$ ipython --no-banner

In [1]: import numpy as np

In [2]: from numpy import linalg as LA

In [3]: np.set_printoptions(suppress=True, linewidth=160)

In [4]: def tidy(a):
   ...:     return np.round(a, 3) + 0
   ...: 

In [5]: m1 = np.loadtxt("test14.csv", delimiter=",")

In [6]: print(m1)
[[-17.523 -14.474 -20.975   4.765  -2.642  -4.719 -16.576  11.971  -4.05   -0.002 -22.248 -11.89    0.542  -1.952  -4.815]
 [  9.333 -15.531  -3.668  15.212  -1.649   7.84    8.012 -19.095  -1.509   8.406  -5.203   7.444  14.153  -1.439 -14.896]
 [ -6.928 -17.853  18.863   0.002 -11.625  -0.095  23.111  -8.467 -10.277   8.384  -1.504  18.322  14.313  -6.287  -5.04 ]
 [ 15.83   -8.162 -22.018   5.535  16.92    5.111  -1.12  -21.018   7.58   -6.433  -2.366  -7.432 -17.014  -8.894  -5.155]
 [ 13.991  10.23  -22.447   5.199   1.76   12.47   13.342  -5.83    6.311 -12.483  -2.799  -8.096 -25.261  -9.461   3.202]
 [ 14.759  23.087  19.616 -12.155   4.984 -11.375   6.933   5.701  -1.329  12.314  25.628  -2.415  -8.324   9.269   3.308]
 [ 10.993 -17.904   6.57   15.229  -2.65   -1.694 -10.628   0.409   5.546   8.674   1.05   14.009   4.35   17.914   0.715]
 [-22.275 -19.461 -26.109  13.125  -3.731   1.386 -11.198 -24.724   4.827 -12.636  -6.526   5.082   8.343 -16.754 -23.378]
 [  3.284  -4.043  22.878  11.227   6.169   3.978 -21.374 -12.54   15.565  -1.71   14.181  -4.925 -11.937  -3.676   4.348]
 [ -7.484  19.153  13.182 -14.531   5.765 -19.138  -4.667  14.62    5.089   2.513   4.426 -24.138 -23.458 -15.668  12.206]
 [  6.068   9.856  11.51   -1.948  -1.963  -8.387   9.828  -3.933  -7.709 -13.155  -5.591   1.142  19.012   2.066  26.345]
 [ -4.801   9.113 -18.906 -12.958  -3.415   2.195  14.604  -0.8   -13.875 -18.834  -0.059   3.88    2.66  -17.42   -8.892]
 [  0.614 -18.377  12.404  14.217  -7.138 -13.675 -10.583  14.426   0.673  13.902   0.223  10.722  17.781  12.261 -10.992]
 [ -5.146   4.841  11.891  -9.096  -1.988  -8.442   1.735  20.829  -3.112   6.028   8.688 -22.656  -8.672   9.346   5.268]
 [  7.962  17.832  10.887  -0.238   7.809   6.608  -8.945  18.052 -14.004  -5.21    2.49  -10.285  -3.74   -0.9     0.414]
 [  6.614  12.424  11.334  -2.582  -8.514   4.168 -12.182   0.916   1.273  -4.396   6.716  -9.53    1.053   2.325   1.308]
 [ -8.82  -16.138 -18.68    5.707 -37.012  -6.099   8.406 -19.379  21.906 -22.467  -1.677  18.009  13.91   -2.887  16.985]
 [ -0.686   2.437 -18.542   5.251 -15.642 -14.727   7.471  29.459   0.668  -1.16   -5.881  -0.311  32.566   4.346  28.192]
 [  6.808  -0.088   4.94    4.625   5.067   4.4   -10.209   4.887   9.235  -4.323  -7.466  -5.012   0.377   6.055  -0.654]
 [-11.978 -14.699  16.51    9.256  19.796 -12.031 -13.381 -22.868  -6.285  30.465  -2.492   1.253  15.007  -5.385   2.317]
 [-15.126  -0.024  -5.823 -23.731  -2.949  -1.021 -12.958   1.222  -9.395   0.262   3.118  -8.107   2.701 -16.799  -9.642]]

In [7]: A2 = np.c_[m1[:, :4] @ np.array([[1, 1, 2, -1], [-1, 1, 0, 1], [1, 2, 1, 1], [1, 1, 0, 2]]), np.array([0, 2, 2, 1, 2, 2, 0, 1, 1, 1, 2, 0, 1, 1, 1, 1, 1, 0, 1, 2, 0])]

In [8]: tidy(A2)
Out[8]: 
array([[-19.259, -69.182, -56.021,  -8.396,   0.   ],
       [ 36.408,   1.678,  14.998,   1.892,   2.   ],
       [ 29.79 ,  12.947,   5.007,   7.942,   2.   ],
       [  7.509, -30.833,   9.642, -34.94 ,   1.   ],
       [-13.487, -15.474,   5.535, -15.81 ,   2.   ],
       [ -0.867,  64.923,  49.134,   3.634,   2.   ],
       [ 50.696,  21.458,  28.556,   8.131,   0.   ],
       [-15.798, -80.829, -70.659,   2.955,   1.   ],
       [ 41.432,  56.224,  29.446,  38.005,   1.   ],
       [-27.986,  23.502,  -1.786,  10.757,   1.   ],
       [  5.774,  36.996,  23.646,  11.402,   2.   ],
       [-45.778, -46.458, -28.508, -30.908,   0.   ],
       [ 45.612,  21.262,  13.632,  21.847,   1.   ],
       [ -7.192,  14.381,   1.599,   3.686,   1.   ],
       [  0.779,  47.33 ,  26.811,  20.281,   1.   ],
       [  2.942,  39.124,  24.562,  11.98 ,   1.   ],
       [ -5.655, -56.611, -36.32 , -14.584,   1.   ],
       [-16.414, -30.082, -19.914,  -4.917,   0.   ],
       [ 16.461,  21.225,  18.556,   7.294,   1.   ],
       [ 28.487,  15.599,  -7.446,  32.301,   2.   ],
       [-44.656, -50.527, -36.075, -38.183,   0.   ]])

In [9]: tidy(LA.norm(A2 - m1 @ LA.lstsq(m1, A2)[0], axis=0))
Out[9]: array([0.   , 0.   , 0.   , 0.   , 2.791])

In [10]: tidy(LA.lstsq(m1, A2[:, 0])[0])
Out[10]: array([ 1., -1.,  1.,  1.,  0.,  0.,  0.,  0.,  0.,  0.,  0.,  0.,  0.,  0.,  0.])

In [11]: print(LA.matrix_rank(np.c_[m1, A2]))
16

In [12]: tidy(LA.norm(LA.qr(m1)[0].T @ A2, axis=0) ** 2 / ((A2 ** 2).sum(axis=0) + 1e-12))
Out[12]: array([1.   , 1.   , 1.   , 1.   , 0.771])

In [13]: LA.matrix_rank(A2)
Out[13]: np.int64(5)
